$ ipython --no-banner

In [1]: import numpy as np

In [2]: import numpy.linalg as la

In [3]: np.set_printoptions(suppress=True, linewidth=100)

In [4]: M = np.load("out4.npy")

In [5]: print(M)
[[ 3  4  5  6  7  8]
 [ 9 10 11 12 13 14]
 [15 16 17 18 19 20]
 [21 22 23 24 25 26]
 [27 28 29 30 31 32]
 [33 34 35 36 37 38]]

In [6]: # rank 2

In [7]: out = M[0, 0] * M[1:] - np.outer(M[1:, 0], M[0])

In [8]: print(out)
[[   0   -6  -12  -18  -24  -30]
 [   0  -12  -24  -36  -48  -60]
 [   0  -18  -36  -54  -72  -90]
 [   0  -24  -48  -72  -96 -120]
 [   0  -30  -60  -90 -120 -150]]

In [9]: print(np.flatnonzero(~out.round(6).any(axis=1)))
[]

In [10]: print(la.matrix_rank(out), la.matrix_rank(M))
1 2

In [11]: print(M[:, 0] / M[0, 0])
[ 1.  3.  5.  7.  9. 11.]

In [12]: print(la.matrix_rank(M, rtol=0.1))
1

In [13]: print(round(float(la.norm(M, 2) / la.norm(M)), 2))
1.0

In [14]: out = np.array([[4, 2, 0, 2, 3, 0, 3],
    ...:     [0, 4, 0, 7, 6, 0, 9],
    ...:     [7, 0, 3, 6, 4, 9, 4],
    ...:     [3, 3, 6, 5, 1, 8, 2],
    ...:     [2, 8, 9, 1, 3, 2, 3],
    ...:     [0, 4, 4, 4, 9, 1, 5],
    ...:     [3, 6, 3, 1, 8, 3, 6]])

In [15]: mat = np.tril(out)

In [16]: print(mat)
[[4 0 0 0 0 0 0]
 [0 4 0 0 0 0 0]
 [7 0 3 0 0 0 0]
 [3 3 6 5 0 0 0]
 [2 8 9 1 3 0 0]
 [0 4 4 4 9 1 0]
 [3 6 3 1 8 3 6]]

In [17]: # triangular, det is the product of the diagonal

In [18]: print(la.matrix_rank(mat, rtol=0.1))
6

In [19]: theta = np.radians(120)

In [20]: R = np.eye(7)

In [21]: R[0, 0] = R[4, 4] = np.cos(theta)

In [22]: R[0, 4], R[4, 0] = -np.sin(theta), np.sin(theta)

In [23]: print(R.round(2))
[[-0.5   0.    0.    0.   -0.87  0.    0.  ]
 [ 0.    1.    0.    0.    0.    0.    0.  ]
 [ 0.    0.    1.    0.    0.    0.    0.  ]
 [ 0.    0.    0.    1.    0.    0.    0.  ]
 [ 0.87  0.    0.    0.   -0.5   0.    0.  ]
 [ 0.    0.    0.    0.    0.    1.    0.  ]
 [ 0.    0.    0.    0.    0.    0.    1.  ]]

In [24]: out = mat @ R.T

In [25]: print(np.allclose(la.norm(mat, axis=1), la.norm(out, axis=1)))
True

In [26]: print(out.round(2))
[[-2.    0.    0.    0.    3.46  0.    0.  ]
 [ 0.    4.    0.    0.    0.    0.    0.  ]
 [-3.5   0.    3.    0.    6.06  0.    0.  ]
 [-1.5   3.    6.    5.    2.6   0.    0.  ]
 [-3.6   8.    9.    1.    0.23  0.    0.  ]
 [-7.79  4.    4.    4.   -4.5   1.    0.  ]
 [-8.43  6.    3.    1.   -1.4   3.    6.  ]]

In [27]: print(np.round(la.det(R), 2), np.trace(R))
1.0 4.0

In [28]: print(np.round(np.trace(out), 2))
17.23

In [29]: print(np.allclose(out, out.T))
False

In [30]: print(np.round((out - out.T) / 2, 2))
[[ 0.    0.    1.75  0.75  3.53  3.9   4.21]
 [ 0.    0.    0.   -1.5  -4.   -2.   -3.  ]
 [-1.75  0.    0.   -3.   -1.47 -2.   -1.5 ]
 [-0.75  1.5   3.    0.    0.8  -2.   -0.5 ]
 [-3.53  4.    1.47 -0.8   0.    2.25  0.7 ]
 [-3.9   2.    2.    2.   -2.25  0.   -1.5 ]
 [-4.21  3.    1.5   0.5  -0.7   1.5   0.  ]]

In [31]: out.inv()
---------------------------------------------------------------------------
AttributeError                            Traceback (most recent call last)
Cell In[31], line 1
----> 1 out.inv()

AttributeError: 'numpy.ndarray' object has no attribute 'inv'

In [32]: print(np.allclose(out @ out.T, out.T @ out))
False

In [33]: assert out == out.T
---------------------------------------------------------------------------
ValueError                                Traceback (most recent call last)
Cell In[33], line 1
----> 1 assert out == out.T

ValueError: The truth value of an array with more than one element is ambiguous. Use a.any() or a.all()

In [34]: print(np.round(np.sort(np.abs(la.eigvals(out))), 2))
[0.87 1.   4.   4.12 5.77 6.   8.74]

In [35]: cov = mat.T @ mat

In [36]: print(la.matrix_rank(cov))
7

In [37]: print(np.round(la.eigvalsh(cov)[::-1], 2) + 0)
[419.59  95.17  57.52  31.51  11.7    6.5    0.  ]

In [38]: print((mat @ mat.T).shape)
(7, 7)

In [39]: print(np.diag(cov))
[ 87 141 151  43 154  10  36]

In [40]: rng = np.random.default_rng(68088)

In [41]: data = rng.normal(size=(14, 6)) + 3 * np.array([3, 1, 0, 1, 2, 1])

In [42]: print(data.round(2))
[[ 9.24  0.97  0.8   5.06  5.46  4.3 ]
 [ 8.9   3.34  0.56  4.61  5.83  2.01]
 [ 9.5   3.   -0.42  2.94  7.92  3.16]
 [ 9.95  1.87  1.11  2.29  5.63  2.85]
 [ 8.24  3.94 -0.61  3.77  5.95  3.69]
 [ 7.63  1.95  0.41  2.44  6.25  3.37]
 [ 8.35  3.62  0.68  2.78  7.47  3.12]
 [ 9.32  3.13 -1.29  2.11  5.64  2.58]
 [10.04  3.64 -0.42  2.6   6.05  3.16]
 [ 9.99  4.73 -1.27  3.4   7.87  4.77]
 [ 9.31  2.95  1.34  3.34  6.14  2.22]
 [ 9.53  2.8  -0.88  3.14  7.41  4.99]
 [ 8.62  2.98 -0.49  3.1   5.93  1.73]
 [ 7.44  2.48  0.39  4.03  6.95  4.14]]

In [43]: out = data / la.norm(data, axis=1)
---------------------------------------------------------------------------
ValueError                                Traceback (most recent call last)
Cell In[43], line 1
----> 1 out = data / la.norm(data, axis=1)

ValueError: operands could not be broadcast together with shapes (14,6) (14,) 

In [44]: out = data / la.norm(data, axis=1, keepdims=True)

In [45]: cov = out @ out.T

In [46]: print(cov[7].round(2))
[0.93 0.97 0.99 0.97 0.98 0.97 0.97 1.   1.   0.98 0.97 0.98 0.99 0.95]

In [47]: print(np.round(np.degrees(np.arccos(np.clip(cov[7, 5], -1, 1))), 2))
13.58

In [48]: print((cov - 2 * np.eye(14)).round(6).argmax(axis=1))
[13 10  5 10  9  2  2  8  7  4  1  5  8  5]

In [49]: Uu, sig = la.svd(data)
---------------------------------------------------------------------------
ValueError                                Traceback (most recent call last)
Cell In[49], line 1
----> 1 Uu, sig = la.svd(data)

ValueError: too many values to unpack (expected 2)

In [50]: Uu, sig, VT = la.svd(data, full_matrices=False)

In [51]: print(np.allclose(Uu * sig @ VT, data))
True

In [52]: print(np.round(VT @ VT.T, 2) + 0)
[[1. 0. 0. 0. 0. 0.]
 [0. 1. 0. 0. 0. 0.]
 [0. 0. 1. 0. 0. 0.]
 [0. 0. 0. 1. 0. 0.]
 [0. 0. 0. 0. 1. 0.]
 [0. 0. 0. 0. 0. 1.]]

In [53]: print(np.round(Uu.T @ Uu, 2) + 0)
[[1. 0. 0. 0. 0. 0.]
 [0. 1. 0. 0. 0. 0.]
 [0. 0. 1. 0. 0. 0.]
 [0. 0. 0. 1. 0. 0.]
 [0. 0. 0. 0. 1. 0.]
 [0. 0. 0. 0. 0. 1.]]

In [54]: labels = data[:, 4] > np.median(data[:, 4])

In [55]: r0 = data[labels].mean(axis=0) - data[~labels].mean(axis=0)

In [56]: print(r0.round(2))
[-0.37  0.24  0.08 -0.21  1.36  0.78]

In [57]: print(((data - data.mean(axis=0)) @ r0 > 0).astype(int))
[0 0 1 0 0 1 1 0 0 1 0 1 0 1]
